$ python3 -q
>>> import numpy as np
>>> np.set_printoptions(precision=2, suppress=True, linewidth=160)
>>> A = np.load("m.npy")
>>> A
array([[-7., -1.,  4.],
       [-6., -6.,  8.],
       [-6., -9., 11.]])
>>> other = A / np.linalg.norm(A, axis=1, keepdims=True)
>>> gram = other @ other.T
>>> gram[2]
array([0.76, 0.99, 1.  ])
>>> np.linalg.norm(other, axis=1)
array([1., 1., 1.])
>>> (np.abs(gram) > 0.9).astype(int)
array([[1, 0, 0],
       [0, 1, 1],
       [0, 1, 1]])
>>> gram
array([[1.  , 0.84, 0.76],
       [0.84, 1.  , 0.99],
       [0.76, 0.99, 1.  ]])
>>> (gram - 2 * np.eye(3)).round(6).argmax(axis=1)
array([1, 2, 1])
>>> round(float(np.degrees(np.arccos(np.clip(gram[2, 1], -1, 1)))), 2)
8.36
>>> q, r_ = np.linalg.qr(A)
>>> r_
array([[ 11.  ,   8.82, -12.91],
       [  0.  ,   6.34,  -5.86],
       [  0.  ,   0.  ,   0.17]])
>>> print(np.abs(np.diag(r_)))
[11.    6.34  0.17]
>>> np.round(q.T @ q, 2) + 0
array([[1., 0., 0.],
       [0., 1., 0.],
       [0., 0., 1.]])
>>> q.shape, r_.shape
((3, 3), (3, 3))
>>> np.allclose(r_.T @ r_, A.T @ A)
True
>>> q
array([[-0.64,  0.73,  0.26],
       [-0.55, -0.19, -0.82],
       [-0.55, -0.66,  0.52]])
>>> round(np.trace(q @ q.T), 2)
np.float64(3.0)
>>> data = np.load("case4.npy")
>>> data
array([[-12,  -6, -18],
       [ 12,   6,  18],
       [-18,  -9, -27]])
>>> hat = np.triu(np.array([[2, 2, 1], [3, 1, 1], [1, 2, 3]]), 1) + np.eye(3)
>>> other = hat @ data @ np.linalg.inv(hat)
>>> other
array([[ -6.,   9., -12.],
       [ -6.,   9., -12.],
       [-18.,  27., -36.]])
>>> np.linalg.matrix_rank(other)
np.int64(1)
>>> np.round(np.poly(other), 2) + 0
array([ 1., 33.,  0.,  0.])
>>> hat @ data - data @ hat
array([[  6.,  27.,  27.],
       [-18., -33., -45.],
       [  0.,  36.,  27.]])
>>> np.trace(other), np.trace(data)
(np.float64(-33.0), np.int64(-33))
>>> print(round(float(np.linalg.det(other)), 2))
-0.0
>>> u, v = other[2], other[0]
>>> u @ v
np.float64(783.0)
>>> pr = (u @ v) / (u @ u) * u
>>> pr
array([ -6.,   9., -12.])
>>> round(np.linalg.norm(u + v) ** 2 + np.linalg.norm(u - v) ** 2, 2)
np.float64(5220.0)
>>> print((v - pr) @ u)
0.0
>>> v - pr
array([0., 0., 0.])
>>> print(round(float(np.linalg.det(data[::-1])), 2))
0.0
>>> arr = np.load("test9.npy")
>>> arr
array([[6, 5, 1],
       [9, 8, 1],
       [0, 0, 1],
       [9, 8, 1],
       [3, 2, 1],
       [0, 0, 1],
       [9, 8, 1],
       [3, 2, 1],
       [9, 8, 1],
       [9, 8, 1],
       [0, 0, 1],
       [0, 0, 1],
       [9, 8, 1],
       [0, 0, 1],
       [0, 0, 1],
       [6, 5, 1],
       [9, 8, 1],
       [0, 0, 1],
       [0, 0, 1],
       [0, 0, 1],
       [9, 8, 1],
       [6, 5, 1],
       [0, 0, 1]])
>>> other = np.c_[arr[:, :1] @ np.array([[1]]), np.array([4, -2, -7, -7, 6, 3, 1, -9, 6, -6, 7, -4, -7, -6, 6, 2, 7, 3, 4, 7, -9, 1, 3])]
>>> print(other)
[[ 6  4]
 [ 9 -2]
 [ 0 -7]
 [ 9 -7]
 [ 3  6]
 [ 0  3]
 [ 9  1]
 [ 3 -9]
 [ 9  6]
 [ 9 -6]
 [ 0  7]
 [ 0 -4]
 [ 9 -7]
 [ 0 -6]
 [ 0  6]
 [ 6  2]
 [ 9  7]
 [ 0  3]
 [ 0  4]
 [ 0  7]
 [ 9 -9]
 [ 6  1]
 [ 0  3]]
>>> np.linalg.matrix_rank(other)
np.int64(2)
>>> np.linalg.norm(np.linalg.qr(arr)[0].T @ other, axis=0) ** 2 / ((other ** 2).sum(axis=0) + 1e-12)
array([1.  , 0.07])
>>> print(np.round(np.linalg.lstsq(arr, other[:, 0])[0], 2) + 0)
[1. 0. 0.]
>>> U, sig, vt = np.linalg.svd(data)
>>> evecs = vt[:(sig > 1e-8).sum()]
>>> rng = np.random.default_rng(391)
>>> x0 = data[2] + 5 * data[1] + rng.integers(2) * np.eye(3)[0]
>>> x0
array([42., 21., 63.])
>>> np.linalg.matrix_rank(np.vstack([data, x0]))
np.int64(1)
>>> round(float(np.linalg.norm(x0 - evecs.T @ evecs @ x0)), 2)
0.0
>>> np.diag(evecs.T @ evecs)
array([0.29, 0.07, 0.64])
>>> F = np.load("data.npy")
>>> F
array([[-3.45, -1.9 , -0.34, -0.62],
       [ 0.43, -0.76,  3.39, -1.94],
       [ 0.43, -2.05,  1.3 ,  3.15],
       [-1.94,  2.76,  1.65,  1.38]])
>>> x0 = np.array([3, 0, 1, 3])
>>> y = F @ x0
>>> print(y)
[-12.55  -1.15  12.05  -0.03]
>>> np.round(np.linalg.solve(F, F[:, 0]), 2) + 0
array([1., 0., 0., 0.])
>>> np.round(np.linalg.solve(F, 2 * y), 2) + 0
array([6., 0., 2., 6.])
>>> np.round(np.linalg.solve(F, y + F[:, 3]), 2) + 0
array([3., 0., 1., 4.])
>>> hat = np.triu(np.array([[2, -2, 2, 2], [-3, -3, -2, 3], [3, -2, -2, -3], [-2, 3, 0, 2]]), 1) + np.eye(4)
>>> other = hat @ F @ np.linalg.inv(hat)
>>> np.round(np.trace(other), 2), round(np.trace(F), 2)
(np.float64(-1.53), np.float64(-1.53))
>>> u = np.array([0, 0, 1, 1])
>>> other = F + np.outer(u, np.eye(4)[1])
>>> round(float(np.linalg.det(other) / np.linalg.det(F)), 2), round(1 + np.linalg.solve(F, u)[1], 2)
(1.04, np.float64(1.04))
>>> np.linalg.matrix_rank(other - F)
np.int64(1)
>>> other = np.linalg.invert(F)
Traceback (most recent call last):
  File "<python-input-68>", line 1, in <module>
    other = np.linalg.invert(F)
            ^^^^^^^^^^^^^^^^
AttributeError: module 'numpy.linalg' has no attribute 'invert'
>>> other = np.linalg.inv(F)
>>> np.linalg.inv(other)
array([[-3.45, -1.9 , -0.34, -0.62],
       [ 0.43, -0.76,  3.39, -1.94],
       [ 0.43, -2.05,  1.3 ,  3.15],
       [-1.94,  2.76,  1.65,  1.38]])
>>> other
array([[-0.22,  0.03,  0.03, -0.12],
       [-0.12, -0.05, -0.13,  0.17],
       [-0.02,  0.21,  0.08,  0.1 ],
       [-0.04, -0.12,  0.2 ,  0.09]])
>>> round(np.linalg.slogdet(F)[0], 2)
np.float64(-1.0)
>>> u = np.array([-1, 0, 2, -2])
>>> v = np.array([-1, -3, 3, 3])
>>> J = u[:, None] + v[None, :]
>>> J
array([[-2, -4,  2,  2],
       [-1, -3,  3,  3],
       [ 1, -1,  5,  5],
       [-3, -5,  1,  1]])
>>> T = np.stack([J, -1 * J, J[::-1]])
>>> print(T.sum(axis=0))
[[-3 -5  1  1]
 [ 1 -1  5  5]
 [-1 -3  3  3]
 [-2 -4  2  2]]
>>> print(T.shape)
(3, 4, 4)
>>> np.linalg.norm(T, axis=(1, 2))
array([12., 12., 12.])
>>> (T @ J.T).shape
(3, 4, 4)
>>> np.linalg.det(T)
array([0., 0., 0.])
>>> np.linalg.matrix_rank(T.reshape(3, -1))
np.int64(2)
>>> K = np.array([[2, -3, 3, -3], [2, -3, 3, -3]])
>>> np.argsort(-np.linalg.norm(K, axis=0).round(6), kind="stable")[:3]
array([1, 2, 3])
>>> [round(float(x), 2) for x in np.linalg.svd(K, compute_uv=False)[:3]]
[7.87, 0.0]
>>> np.linalg.cond(K) > 100
np.True_
>>> U, sig, vt = np.linalg.svd(K)
>>> print(np.argmax(sig[:-1] / (sig[1:] + 1e-6)) + 1)
1
>>> other = U[:, :1] @ np.diag(sig[:1]) @ vt[:1]
>>> round(float(np.linalg.norm(K - other) / np.linalg.norm(K)), 2)
0.0
>>> round(float(np.abs(K - other).max()), 2)
0.0
>>> print(other)
[[ 2. -3.  3. -3.]
 [ 2. -3.  3. -3.]]
>>> other = K[0, 0] * K[1:] - np.outer(K[1:, 0], K[0])
>>> other
array([[0, 0, 0, 0]])
>>> K[:, 0] / K[0, 0]
array([1., 1.])
>>> print(np.linalg.matrix_rank(other), np.linalg.matrix_rank(K))
0 1
>>> other = np.array([[-4, 2, -9], [1, 5, -1], [-5, 7, 1], [-5, -9, -7]])
>>> other @ K
Traceback (most recent call last):
  File "<python-input-99>", line 1, in <module>
    other @ K
    ~~~~~~^~~
ValueError: matmul: Input operand 1 has a mismatch in its core dimension 0, with gufunc signature (n?,k),(k,m?)->(n?,m?) (size 2 is different from 3)
>>> print(np.einsum("ik,kj->ji", K, other))
[[-11 -11]
 [ 37  37]
 [  9   9]]
>>> np.linalg.matrix_rank(K @ other)
np.int64(1)
>>> np.einsum("ij->j", K)
array([ 4, -6,  6, -6])
>>> K @ other
array([[-11,  37,   9],
       [-11,  37,   9]])
>>> np.einsum("ik,kj->ij", K, other)
array([[-11,  37,   9],
       [-11,  37,   9]])
>>> U, sig, vt = np.linalg.svd(K)
>>> evecs = vt[:(sig > 1e-8).sum()]
>>> x0 = K[1] + 2 * K[0] + rng.integers(2) * np.eye(4)[3]
>>> x0
array([ 6., -9.,  9., -9.])
>>> np.linalg.matrix_rank(np.vstack([K, x0]))
np.int64(1)
>>> np.allclose(evecs.T @ evecs @ x0, x0)
True
>>> evecs.T @ evecs
array([[ 0.13, -0.19,  0.19, -0.19],
       [-0.19,  0.29, -0.29,  0.29],
       [ 0.19, -0.29,  0.29, -0.29],
       [-0.19,  0.29, -0.29,  0.29]])
>>> W0 = np.cumsum(np.array([[-4, -8, 8],
...     [-8, -5, 8],
...     [-3, 9, 9],
...     [4, -6, -1],
...     [-1, -5, -7],
...     [4, 2, 9],
...     [-4, -6, -3],
...     [9, -1, -2],
...     [-5, 5, 8],
...     [-6, 1, -9],
...     [-9, 9, -8],
...     [-6, 1, 2],
...     [3, 7, 1],
...     [2, -1, -8],
...     [5, 7, 4],
...     [7, 4, -3],
...     [6, 3, -4],
...     [6, -2, 4],
...     [7, 9, 2],
...     [1, 0, -6]]), axis=0)
>>> W0
array([[ -4,  -8,   8],
       [-12, -13,  16],
       [-15,  -4,  25],
       [-11, -10,  24],
       [-12, -15,  17],
       [ -8, -13,  26],
       [-12, -19,  23],
       [ -3, -20,  21],
       [ -8, -15,  29],
       [-14, -14,  20],
       [-23,  -5,  12],
       [-29,  -4,  14],
       [-26,   3,  15],
       [-24,   2,   7],
       [-19,   9,  11],
       [-12,  13,   8],
       [ -6,  16,   4],
       [  0,  14,   8],
       [  7,  23,  10],
       [  8,  23,   4]])
>>> x0 = np.array([2, 1, 0])
>>> y = W0 @ x0
>>> print(np.round(np.linalg.solve(W0.T @ W0, W0.T @ y), 2) + 0)
[2. 1. 0.]
>>> try:
...     np.linalg.solve(W0, y)
... except np.linalg.LinAlgError as e:
...     print("failed:", e)
... 
failed: Last 2 dimensions of the array must be square
>>> np.round(np.linalg.lstsq(W0, y)[0], 2) + 0
array([2., 1., 0.])
>>> y = y + 0.05 * rng.normal(size=20)
>>> y
array([-15.99, -36.94, -34.04, -32.  , -39.04, -29.04, -43.  , -26.08, -30.89, -41.93, -50.98, -62.02, -49.  , -46.04, -29.03, -10.98,   3.99,  13.87,  37.02,
        39.07])
>>> c, *_ = np.linalg.lstsq(W0, y)
>>> round(float(np.linalg.norm(y - W0 @ c)), 2)
0.24
>>> c.round(2) + 0
array([2., 1., 0.])
>>> W = np.array([[2, 1, -2, 3, 1], [0, 0, 3, -1, -2], [-2, 0, -2, 2, 3]])
>>> c = np.array([1, 5, 2, 5, 5])
>>> H = np.maximum(W0 @ W + c, 0)
>>> (H > 0).astype(int)
array([[0, 1, 0, 1, 1],
       [0, 0, 0, 1, 1],
       [0, 0, 0, 1, 1],
       [0, 0, 0, 1, 1],
       [0, 0, 0, 1, 1],
       [0, 0, 0, 1, 1],
       [0, 0, 0, 1, 1],
       [0, 1, 0, 1, 1],
       [0, 0, 0, 1, 1],
       [0, 0, 0, 1, 1],
       [0, 0, 1, 0, 1],
       [0, 0, 1, 0, 1],
       [0, 0, 1, 0, 1],
       [0, 0, 1, 0, 0],
       [0, 0, 1, 0, 1],
       [0, 0, 1, 0, 0],
       [0, 0, 1, 0, 0],
       [0, 1, 1, 1, 1],
       [0, 1, 1, 1, 0],
       [1, 1, 1, 1, 0]])
>>> Z = np.array([[-5, -4], [5, 0], [-1, -5], [-4, 1], [4, 3]])
>>> W @ Z
array([[-11,   8],
       [ -7, -22],
       [ 16,  29]])
>>> (H @ Z).round(6).argmax(axis=1)
array([1, 1, 0, 1, 1, 1, 1, 1, 1, 1, 0, 0, 0, 0, 0, 0, 0, 0, 0, 0])
>>> print(H @ Z)
[[ 101  140]
 [ 212  215]
 [ 236  233]
 [ 224  288]
 [ 224  240]
 [ 220  349]
 [ 264  334]
 [ 198  373]
 [ 240  396]
 [ 248  254]
 [ 103   39]
 [  84  -22]
 [  39 -111]
 [ -42 -210]
 [ -41 -222]
 [ -49 -245]
 [ -54 -270]
 [ -27 -130]
 [ -69 -162]
 [ -83 -257]]
